% ipython --no-banner

In [1]: import numpy as np

In [2]: np.set_printoptions(precision=3, suppress=True, linewidth=200)

In [3]: W0 = np.load("a.npy")

In [4]: W0
Out[4]: 
array([[ 0.247,  0.397,  0.065, -0.027, -0.153],
       [ 0.397,  0.639,  0.123, -0.073, -0.229],
       [ 0.065,  0.123,  0.232, -0.365,  0.16 ],
       [-0.027, -0.073, -0.365,  0.6  , -0.318],
       [-0.153, -0.229,  0.16 , -0.318,  0.282]])

In [5]: r0, g = W0[3], W0[4]

In [6]: round(float(r0 @ r0), 3)
Out[6]: 0.6

In [7]: np.round(r0 @ g, 3)
Out[7]: np.float64(-0.318)

In [8]: p = (r0 @ g) / (r0 @ r0) * r0

In [9]: np.round((g - p) @ r0, 3)
Out[9]: np.float64(-0.0)

In [10]: p
Out[10]: array([ 0.014,  0.038,  0.193, -0.318,  0.168])

In [11]: np.round(g - p, 3) + 0
Out[11]: array([-0.167, -0.268, -0.033,  0.   ,  0.114])

In [12]: round(float(np.linalg.norm(r0 + g) ** 2 + np.linalg.norm(r0 - g) ** 2), 3)
Out[12]: 1.763

In [13]: np.round(np.einsum("ii->", W0), 3)
Out[13]: np.float64(2.0)

In [14]: np.round(np.linalg.eigvals(W0), 3) + 0
Out[14]: array([0., 1., 1., 0., 0.])

In [15]: W0 @ np.linalg.pinv(W0) @ W0
Out[15]: 
array([[ 0.247,  0.397,  0.065, -0.027, -0.153],
       [ 0.397,  0.639,  0.123, -0.073, -0.229],
       [ 0.065,  0.123,  0.232, -0.365,  0.16 ],
       [-0.027, -0.073, -0.365,  0.6  , -0.318],
       [-0.153, -0.229,  0.16 , -0.318,  0.282]])

In [16]: np.linalg.lstsq(W0[:-1].T, W0[-1])[2]
Out[16]: np.int32(2)

In [17]: np.abs(np.diag(np.linalg.qr(W0)[1])) > 1e-9
Out[17]: array([ True,  True, False, False, False])

In [18]: ev, vecs = np.linalg.eigh(W0)

In [19]: x0 = np.array([2, 0, 2, 1, 1])

In [20]: vecs * np.abs(ev) @ vecs.T
Out[20]: 
array([[ 0.247,  0.397,  0.065, -0.027, -0.153],
       [ 0.397,  0.639,  0.123, -0.073, -0.229],
       [ 0.065,  0.123,  0.232, -0.365,  0.16 ],
       [-0.027, -0.073, -0.365,  0.6  , -0.318],
       [-0.153, -0.229,  0.16 , -0.318,  0.282]])

In [21]: round(x0 @ W0 @ x0, 3)
Out[21]: np.float64(1.148)

In [22]: np.round(np.linalg.eigvalsh(W0[1:, 1:]), 3) + 0
Out[22]: array([0.   , 0.   , 0.753, 1.   ])

In [23]: vecs * np.maximum(ev, 0) @ vecs.T
Out[23]: 
array([[ 0.247,  0.397,  0.065, -0.027, -0.153],
       [ 0.397,  0.639,  0.123, -0.073, -0.229],
       [ 0.065,  0.123,  0.232, -0.365,  0.16 ],
       [-0.027, -0.073, -0.365,  0.6  , -0.318],
       [-0.153, -0.229,  0.16 , -0.318,  0.282]])

In [24]: A = np.load("arr.npy")

In [25]: A
Out[25]: 
array([[ 16.965,  -0.672, -23.891,  11.926,  -1.856],
       [  4.968, -19.636,  30.371,  -3.163,   5.044],
       [  6.019, -21.436,  29.374,  -3.079,   3.462],
       [ 17.548,   0.322, -22.535,  10.767,  -2.179],
       [ 15.326,  -0.12 , -23.818,  10.463,   0.016],
       [-13.281,  -2.059, -16.063,  -5.681,  -1.476],
       [  3.74 , -18.282,  30.603,  -0.73 ,   4.625],
       [  5.926, -17.572,  29.294,  -1.634,   3.58 ],
       [-13.744,  -0.471, -16.337,  -5.305,  -0.348],
       [  4.765, -19.71 ,  30.004,  -2.326,   4.929],
       [  5.001, -20.926,  29.963,  -2.499,   3.884],
       [ 17.596,   0.599, -23.773,  11.158,   0.159],
       [  5.114, -16.73 ,  30.31 ,  -0.585,   5.658],
       [  3.093, -17.988,  28.518,  -1.997,   3.271],
       [  4.299, -19.323,  30.22 ,  -1.2  ,   6.742],
       [ 16.923,   1.359, -25.552,  12.029,  -0.123],
       [-13.269,  -2.889, -13.706,  -5.837,   0.306],
       [-14.418,  -1.869, -15.217,  -4.981,  -2.242],
       [-12.304,  -2.214, -17.716,  -4.263,  -0.29 ],
       [  3.398, -18.571,  29.143,  -1.753,   4.227],
       [ 17.32 ,   0.634, -22.52 ,   9.888,  -1.378],
       [ 17.13 ,  -0.234, -22.822,   9.445,  -0.081],
       [-14.169,  -1.927, -15.254,  -4.879,  -1.669],
       [ 19.796,  -1.882, -22.59 ,  11.242,  -0.196],
       [-12.984,  -1.602, -15.748,  -3.621,  -1.353],
       [  6.15 , -18.876,  29.282,  -2.622,   4.273],
       [-12.825,  -2.421, -15.965,  -6.746,   0.281],
       [-12.502,  -1.93 , -14.844,  -4.789,  -1.397],
       [ 18.79 ,   0.243, -22.529,  10.646,  -0.781],
       [-12.969,  -1.018, -16.755,  -5.88 ,  -1.229],
       [-12.055,  -1.279, -15.178,  -4.107,  -1.435]])

In [26]: np.linalg.matrix_rank(W0, rtol=0.1)
Out[26]: np.int64(2)

In [27]: np.argsort(-np.linalg.norm(W0, axis=0).round(6), kind="stable")[:3]
Out[27]: array([1, 3, 4])

In [28]: mat = np.loadtxt("w.csv", delimiter=",")

In [29]: mat
Out[29]: 
array([[ 0.5  ,  0.   , -0.866,  0.   ,  0.   ,  0.   ],
       [ 0.   ,  1.   ,  0.   ,  0.   ,  0.   ,  0.   ],
       [ 0.866,  0.   ,  0.5  ,  0.   ,  0.   ,  0.   ],
       [ 0.   ,  0.   ,  0.   ,  1.   ,  0.   ,  0.   ],
       [ 0.   ,  0.   ,  0.   ,  0.   ,  1.   ,  0.   ],
       [ 0.   ,  0.   ,  0.   ,  0.   ,  0.   ,  1.   ]])

In [30]: np.sort(np.linalg.eigvals(mat).real)
Out[30]: array([0.5, 0.5, 1. , 1. , 1. , 1. ])

In [31]: (mat != 0).astype(int)
Out[31]: 
array([[1, 0, 1, 0, 0, 0],
       [0, 1, 0, 0, 0, 0],
       [1, 0, 1, 0, 0, 0],
       [0, 0, 0, 1, 0, 0],
       [0, 0, 0, 0, 1, 0],
       [0, 0, 0, 0, 0, 1]])

In [32]: (np.linalg.matrix_power((mat != 0) + (mat.T != 0) + np.eye(6), 6) > 0).astype(int)
Out[32]: 
array([[1, 0, 1, 0, 0, 0],
       [0, 1, 0, 0, 0, 0],
       [1, 0, 1, 0, 0, 0],
       [0, 0, 0, 1, 0, 0],
       [0, 0, 0, 0, 1, 0],
       [0, 0, 0, 0, 0, 1]])
